$ ipython --no-banner

In [1]: import numpy as np

In [2]: import numpy.linalg as la

In [3]: np.set_printoptions(precision=2, suppress=True, linewidth=200, sign=" ")

In [4]: rd = lambda a: np.round(a, 2) + 0

In [5]: rng = np.random.default_rng(1674)

In [6]: J = np.eye(7, dtype=int)[rng.permutation(7)]

In [7]: J
Out[7]: 
array([[ 1,  0,  0,  0,  0,  0,  0],
       [ 0,  0,  0,  0,  0,  1,  0],
       [ 0,  0,  0,  0,  1,  0,  0],
       [ 0,  0,  1,  0,  0,  0,  0],
       [ 0,  0,  0,  1,  0,  0,  0],
       [ 0,  0,  0,  0,  0,  0,  1],
       [ 0,  1,  0,  0,  0,  0,  0]])

In [8]: J @ np.ones(7)
Out[8]: array([ 1.,  1.,  1.,  1.,  1.,  1.,  1.])

In [9]: J.sum(axis=1)
Out[9]: array([ 1,  1,  1,  1,  1,  1,  1])

In [10]: rd(np.sort(np.abs(la.eigvals(J)))[::-1])
Out[10]: array([ 1.,  1.,  1.,  1.,  1.,  1.,  1.])

In [11]: la.matrix_power(J, 100)
Out[11]: 
array([[ 1,  0,  0,  0,  0,  0,  0],
       [ 0,  0,  0,  0,  0,  1,  0],
       [ 0,  0,  0,  0,  1,  0,  0],
       [ 0,  0,  1,  0,  0,  0,  0],
       [ 0,  0,  0,  1,  0,  0,  0],
       [ 0,  0,  0,  0,  0,  0,  1],
       [ 0,  1,  0,  0,  0,  0,  0]])

In [12]: pr = np.eye(7)[3]

In [13]: for _ in range(5):
    ...:     pr = pr @ J
    ...:     print(pr.round(2))
    ...: 
[ 0.  0.  1.  0.  0.  0.  0.]
[ 0.  0.  0.  0.  1.  0.  0.]
[ 0.  0.  0.  1.  0.  0.  0.]
[ 0.  0.  1.  0.  0.  0.  0.]
[ 0.  0.  0.  0.  1.  0.  0.]

In [14]: la.matrix_power(J, 3)
Out[14]: 
array([[ 1,  0,  0,  0,  0,  0,  0],
       [ 0,  1,  0,  0,  0,  0,  0],
       [ 0,  0,  1,  0,  0,  0,  0],
       [ 0,  0,  0,  1,  0,  0,  0],
       [ 0,  0,  0,  0,  1,  0,  0],
       [ 0,  0,  0,  0,  0,  1,  0],
       [ 0,  0,  0,  0,  0,  0,  1]])

In [15]: rd(np.abs(la.eigvals(J)).max())
Out[15]: np.float64(1.0)

In [16]: feats = np.load("run11.npy")

In [17]: feats
Out[17]: 
array([[ 0.,  3.,  0.,  0.,  0.,  0.,  0.,  0.,  0.],
       [ 3., -2.,  3.,  0.,  0.,  0.,  0.,  0.,  0.],
       [ 0.,  3.,  1.,  3.,  0.,  0.,  0.,  0.,  0.],
       [ 0.,  0.,  3., -3.,  3.,  0.,  0.,  0.,  0.],
       [ 0.,  0.,  0.,  3.,  0.,  3.,  0.,  0.,  0.],
       [ 0.,  0.,  0.,  0.,  3.,  3.,  3.,  0.,  0.],
       [ 0.,  0.,  0.,  0.,  0.,  3.,  1.,  3.,  0.],
       [ 0.,  0.,  0.,  0.,  0.,  0.,  3.,  3.,  3.],
       [ 0.,  0.,  0.,  0.,  0.,  0.,  0.,  3., -2.]])

In [18]: def softmax(z):
    ...:     e = np.exp(z - z.max(axis=-1, keepdims=True))
    ...:     return e / e.sum(axis=-1, keepdims=True)
    ...: 

In [19]: rd(softmax(feats[4]))
Out[19]: array([ 0.02,  0.02,  0.02,  0.43,  0.02,  0.43,  0.02,  0.02,  0.02])

In [20]: att = feats @ feats.T / np.sqrt(9)

In [21]: rd(softmax(att)[4] @ feats)
Out[21]: array([ 0.01,  0.13,  0.05,  2.72,  0.13,  2.85,  0.18,  0.14,  0.  ])

In [22]: Q, R = la.qr(feats)

In [23]: Q.shape, R.shape
Out[23]: ((9, 9), (9, 9))

In [24]: abs(R[0, 0]), rd(la.norm(feats[:, 0]))
Out[24]: (np.float64(3.0), np.float64(3.0))

In [25]: rd(np.abs(np.diag(R)))
Out[25]: array([ 3.  ,  4.24,  3.08,  4.07,  3.04,  3.35,  3.13,  3.03,  0.57])

In [26]: np.allclose(R.T @ R, feats.T @ feats)
Out[26]: True

In [27]: rd(la.eigvalsh(feats).min())
Out[27]: np.float64(-6.56)

In [28]: np.all(la.eigvalsh(feats) > 0)
Out[28]: np.False_

In [29]: z = rng.permutation(9)

In [30]: z
Out[30]: array([ 2,  0,  3,  6,  7,  5,  1,  8,  4])

In [31]: Y = feats[z][:, z]

In [32]: Y
Out[32]: 
array([[ 1.,  0.,  3.,  0.,  0.,  0.,  3.,  0.,  0.],
       [ 0.,  0.,  0.,  0.,  0.,  0.,  3.,  0.,  0.],
       [ 3.,  0., -3.,  0.,  0.,  0.,  0.,  0.,  3.],
       [ 0.,  0.,  0.,  1.,  3.,  3.,  0.,  0.,  0.],
       [ 0.,  0.,  0.,  3.,  3.,  0.,  0.,  3.,  0.],
       [ 0.,  0.,  0.,  3.,  0.,  3.,  0.,  0.,  3.],
       [ 3.,  3.,  0.,  0.,  0.,  0., -2.,  0.,  0.],
       [ 0.,  0.,  0.,  0.,  3.,  0.,  0., -2.,  0.],
       [ 0.,  0.,  3.,  0.,  0.,  3.,  0.,  0.,  0.]])

In [33]: np.diag(Y)
Out[33]: array([ 1.,  0., -3.,  1.,  3.,  3., -2., -2.,  0.])

In [34]: np.allclose(Y, feats)
Out[34]: False

In [35]: rd(la.norm(Y))
Out[35]: np.float64(13.45)

In [36]: np.count_nonzero(Y)
Out[36]: np.int64(23)

In [37]: rd(Y.mean(axis=0))
Out[37]: array([ 0.78,  0.33,  0.33,  0.78,  1.  ,  1.  ,  0.44,  0.11,  0.67])

In [38]: np.diff(Y, axis=0)
Out[38]: 
array([[-1.,  0., -3.,  0.,  0.,  0.,  0.,  0.,  0.],
       [ 3.,  0., -3.,  0.,  0.,  0., -3.,  0.,  3.],
       [-3.,  0.,  3.,  1.,  3.,  3.,  0.,  0., -3.],
       [ 0.,  0.,  0.,  2.,  0., -3.,  0.,  3.,  0.],
       [ 0.,  0.,  0.,  0., -3.,  3.,  0., -3.,  3.],
       [ 3.,  3.,  0., -3.,  0., -3., -2.,  0., -3.],
       [-3., -3.,  0.,  0.,  3.,  0.,  2., -2.,  0.],
       [ 0.,  0.,  3.,  0., -3.,  3.,  0.,  2.,  0.]])

In [39]: E = np.load("arr.npy")

In [40]: E
Out[40]: 
array([[ 0,  0,  0,  0,  1,  1,  0,  0,  0,  0],
       [ 0,  0,  0,  0,  1,  0,  0,  0,  0,  0],
       [ 0,  0,  0,  0,  0,  0,  1,  0,  0,  1],
       [ 0,  0,  0,  0,  0,  0,  1,  0,  0,  0],
       [ 1,  1,  0,  0,  0,  1,  0,  0,  0,  0],
       [ 1,  0,  0,  0,  1,  0,  0,  0,  0,  0],
       [ 0,  0,  1,  1,  0,  0,  0,  0,  0,  1],
       [ 0,  0,  0,  0,  0,  0,  0,  0,  1,  0],
       [ 0,  0,  0,  0,  0,  0,  0,  1,  0,  0],
       [ 0,  0,  1,  0,  0,  0,  1,  0,  0,  0]])

In [41]: z = rng.permutation(10)

In [42]: z
Out[42]: array([ 6,  5,  9,  1,  0,  4,  2,  7,  3,  8])

In [43]: Y = E[z][:, z]

In [44]: np.diag(Y)
Out[44]: array([ 0,  0,  0,  0,  0,  0,  0,  0,  0,  0])

In [45]: np.trace(Y)
Out[45]: np.int64(0)

In [46]: rd(np.sort(np.abs(la.eigvals(Y))))
Out[46]: array([ 0.31,  0.31,  1.  ,  1.  ,  1.  ,  1.  ,  1.48,  1.48,  2.17,  2.17])

In [47]: Y
Out[47]: 
array([[ 0,  0,  1,  0,  0,  0,  1,  0,  1,  0],
       [ 0,  0,  0,  0,  1,  1,  0,  0,  0,  0],
       [ 1,  0,  0,  0,  0,  0,  1,  0,  0,  0],
       [ 0,  0,  0,  0,  0,  1,  0,  0,  0,  0],
       [ 0,  1,  0,  0,  0,  1,  0,  0,  0,  0],
       [ 0,  1,  0,  1,  1,  0,  0,  0,  0,  0],
       [ 1,  0,  1,  0,  0,  0,  0,  0,  0,  0],
       [ 0,  0,  0,  0,  0,  0,  0,  0,  0,  1],
       [ 1,  0,  0,  0,  0,  0,  0,  0,  0,  0],
       [ 0,  0,  0,  0,  0,  0,  0,  1,  0,  0]])

In [48]: rd(np.sort(la.eigvals(E).real))
Out[48]: array([-1.48, -1.48, -1.  , -1.  , -1.  ,  0.31,  0.31,  1.  ,  2.17,  2.17])

In [49]: rd(la.det(E))
Out[49]: np.float64(-1.0)

In [50]: np.argwhere(np.triu(E))
Out[50]: 
array([[ 0,  4],
       [ 0,  5],
       [ 1,  4],
       [ 2,  6],
       [ 2,  9],
       [ 3,  6],
       [ 4,  5],
       [ 6,  9],
       [ 7,  8]])

In [51]: low = np.diag(E.sum(axis=1)) - E

In [52]: (la.eigvalsh(low) < 1e-8).sum()
Out[52]: np.int64(3)

In [53]: np.allclose(E, E.T)
Out[53]: True

In [54]: rd(np.abs(la.eigvals(E)).max())
Out[54]: np.float64(2.17)

In [55]: np.allclose(E @ E.T, E.T @ E)
Out[55]: True

In [56]: rd(la.det(E))
Out[56]: np.float64(-1.0)

In [57]: Q, R = la.qr(E)

In [58]: rd(R)
Out[58]: 
array([[-1.41, -0.71,  0.  ,  0.  , -0.71, -0.71,  0.  ,  0.  ,  0.  ,  0.  ],
       [ 0.  , -0.71,  0.  ,  0.  ,  0.71, -0.71,  0.  ,  0.  ,  0.  ,  0.  ],
       [ 0.  ,  0.  , -1.41, -0.71,  0.  ,  0.  , -0.71,  0.  ,  0.  , -0.71],
       [ 0.  ,  0.  ,  0.  , -0.71,  0.  ,  0.  ,  0.71,  0.  ,  0.  , -0.71],
       [ 0.  ,  0.  ,  0.  ,  0.  ,  1.41,  0.71,  0.  ,  0.  ,  0.  ,  0.  ],
       [ 0.  ,  0.  ,  0.  ,  0.  ,  0.  , -0.71,  0.  ,  0.  ,  0.  ,  0.  ],
       [ 0.  ,  0.  ,  0.  ,  0.  ,  0.  ,  0.  ,  1.41,  0.  ,  0.  ,  0.71],
       [ 0.  ,  0.  ,  0.  ,  0.  ,  0.  ,  0.  ,  0.  , -1.  ,  0.  ,  0.  ],
       [ 0.  ,  0.  ,  0.  ,  0.  ,  0.  ,  0.  ,  0.  ,  0.  , -1.  ,  0.  ],
       [ 0.  ,  0.  ,  0.  ,  0.  ,  0.  ,  0.  ,  0.  ,  0.  ,  0.  , -0.71]])

In [59]: rd(Q @ R)
Out[59]: 
array([[ 0.,  0.,  0.,  0.,  1.,  1.,  0.,  0.,  0.,  0.],
       [ 0.,  0.,  0.,  0.,  1.,  0.,  0.,  0.,  0.,  0.],
       [ 0.,  0.,  0.,  0.,  0.,  0.,  1.,  0.,  0.,  1.],
       [ 0.,  0.,  0.,  0.,  0.,  0.,  1.,  0.,  0.,  0.],
       [ 1.,  1.,  0.,  0.,  0.,  1.,  0.,  0.,  0.,  0.],
       [ 1.,  0.,  0.,  0.,  1.,  0.,  0.,  0.,  0.,  0.],
       [ 0.,  0.,  1.,  1.,  0.,  0.,  0.,  0.,  0.,  1.],
       [ 0.,  0.,  0.,  0.,  0.,  0.,  0.,  0.,  1.,  0.],
       [ 0.,  0.,  0.,  0.,  0.,  0.,  0.,  1.,  0.,  0.],
       [ 0.,  0.,  1.,  0.,  0.,  0.,  1.,  0.,  0.,  0.]])

In [60]: rd(np.abs(np.diag(R)))
Out[60]: array([ 1.41,  0.71,  1.41,  0.71,  1.41,  0.71,  1.41,  1.  ,  1.  ,  0.71])

In [61]: np.trace(Q @ Q.T)
Out[61]: np.float64(10.0)

In [62]: rd(abs(R[0, 0])), rd(la.norm(E[:, 0]))
Out[62]: (np.float64(1.41), np.float64(1.41))

In [63]: rd(Q)
Out[63]: 
array([[ 0.  ,  0.  ,  0.  ,  0.  ,  0.71, -0.71,  0.  ,  0.  ,  0.  ,  0.  ],
       [ 0.  ,  0.  ,  0.  ,  0.  ,  0.71,  0.71,  0.  ,  0.  ,  0.  ,  0.  ],
       [ 0.  ,  0.  ,  0.  ,  0.  ,  0.  ,  0.  ,  0.71,  0.  ,  0.  , -0.71],
       [ 0.  ,  0.  ,  0.  ,  0.  ,  0.  ,  0.  ,  0.71,  0.  ,  0.  ,  0.71],
       [-0.71, -0.71,  0.  ,  0.  ,  0.  ,  0.  ,  0.  ,  0.  ,  0.  ,  0.  ],
       [-0.71,  0.71,  0.  ,  0.  ,  0.  ,  0.  ,  0.  ,  0.  ,  0.  ,  0.  ],
       [ 0.  ,  0.  , -0.71, -0.71,  0.  ,  0.  ,  0.  ,  0.  ,  0.  ,  0.  ],
       [ 0.  ,  0.  ,  0.  ,  0.  ,  0.  ,  0.  ,  0.  ,  0.  , -1.  ,  0.  ],
       [ 0.  ,  0.  ,  0.  ,  0.  ,  0.  ,  0.  ,  0.  , -1.  ,  0.  ,  0.  ],
       [ 0.  ,  0.  , -0.71,  0.71,  0.  ,  0.  ,  0.  ,  0.  ,  0.  ,  0.  ]])
